In [1]: import numpy as np

In [2]: np.set_printoptions(precision=2, suppress=True, linewidth=200, sign=" ")

In [3]: W0 = np.loadtxt("w.csv", delimiter=",")

In [4]: W0
Out[4]: 
array([[ 1.73, -0.5 ,  0.6 , -0.48, -0.28,  0.07],
       [-0.5 ,  1.45, -0.12,  0.58,  0.17, -0.23],
       [ 0.6 , -0.12,  2.62,  0.42,  0.21, -0.13],
       [-0.48,  0.58,  0.42,  1.97,  0.32, -0.37],
       [-0.28,  0.17,  0.21,  0.32,  1.71,  0.35],
       [ 0.07, -0.23, -0.13, -0.37,  0.35,  1.52]])

In [5]: # equal to its transpose

In [6]: x0 = np.array([-3, -7, -8, 1, -1, 6])

In [7]: W0 @ x0
Out[7]: array([ -6.27,  -8.66, -22.49,  -6.55,  -1.32,  10.84])

In [8]: (W0 @ x0).argmax()
Out[8]: np.int64(5)

In [9]: (W0 * x0).sum(axis=1)
Out[9]: array([ -6.27,  -8.66, -22.49,  -6.55,  -1.32,  10.84])

In [10]: np.linalg.norm(W0 @ x0) <= np.linalg.norm(W0, 2) * np.linalg.norm(x0) + 1e-9
Out[10]: np.True_

In [11]: X = np.load("sample7.npy")

In [12]: X
Out[12]: 
array([[-1.33,  3.68,  2.04,  3.06, -2.19],
       [ 3.69,  1.21,  5.64, -0.9 , -5.8 ],
       [-1.51,  1.61,  2.09,  2.76,  7.33],
       [-4.35,  1.56, -0.9 ,  7.41, -2.23],
       [-0.25,  2.44,  2.37,  3.34, -8.31],
       [ 2.24,  0.48,  4.45,  0.61, -2.82],
       [ 3.44,  4.11,  6.29, -2.78, -0.2 ],
       [-5.74,  4.62, -1.11,  6.54,  4.69],
       [-2.03,  3.53,  1.5 ,  3.73, -1.01],
       [ 0.55,  3.93,  4.09, -0.18,  4.51],
       [-4.8 ,  2.02, -1.2 ,  7.69, -2.05],
       [-3.99,  4.99,  0.83,  3.43, 11.09]])

In [13]: theta = np.radians(60)

In [14]: Rm = np.eye(5)

In [15]: Rm[3, 3] = Rm[2, 2] = np.cos(theta)

In [16]: Rm[3, 2], Rm[2, 3] = -np.sin(theta), np.sin(theta)

In [17]: Rm
Out[17]: 
array([[ 1.  ,  0.  ,  0.  ,  0.  ,  0.  ],
       [ 0.  ,  1.  ,  0.  ,  0.  ,  0.  ],
       [ 0.  ,  0.  ,  0.5 ,  0.87,  0.  ],
       [ 0.  ,  0.  , -0.87,  0.5 ,  0.  ],
       [ 0.  ,  0.  ,  0.  ,  0.  ,  1.  ]])

In [18]: out = X @ Rm.T

In [19]: np.abs(out - X).max(axis=0)
Out[19]: array([ 0.  ,  0.  ,  7.26,  4.43,  0.  ])

In [20]: np.round(np.linalg.svd(X, compute_uv=False), 2) + 0, np.round(np.linalg.svd(out, compute_uv=False), 2) + 0
Out[20]: 
(array([ 21.29,  16.92,  13.85,   3.57,   0.  ]),
 array([ 21.29,  16.92,  13.85,   3.57,   0.  ]))

In [21]: np.allclose(np.linalg.norm(X, axis=1), np.linalg.norm(out, axis=1))
Out[21]: True

In [22]: x0 = np.array([0, 2, 1, 1, 1])

In [23]: [p for p in range(1, 25) if np.allclose(np.linalg.matrix_power(Rm, p), np.eye(5))]
Out[23]: [6, 12, 18, 24]

In [24]: np.sort(np.abs(np.degrees(np.angle(np.linalg.eigvals(Rm)))))
Out[24]: array([  0.,   0.,   0.,  60.,  60.])

In [25]: np.round(np.linalg.norm(x0), 2), round(np.linalg.norm(Rm @ x0), 2)
Out[25]: (np.float64(2.65), np.float64(2.65))

In [26]: np.abs(np.linalg.eigvals(Rm))
Out[26]: array([ 1.,  1.,  1.,  1.,  1.])

In [27]: round(np.linalg.norm(X, 2), 2)
Out[27]: np.float64(21.29)

In [28]: round(float(np.linalg.norm(X, "nuc")), 2)
Out[28]: 55.63

In [29]: round(float(X[10] @ X[6]), 2)
Out[29]: -36.73

In [30]: np.round(np.linalg.norm(X[10], 1), 2), round(float(np.linalg.norm(X[10], np.inf)), 2)
Out[30]: (np.float64(17.76), 7.69)
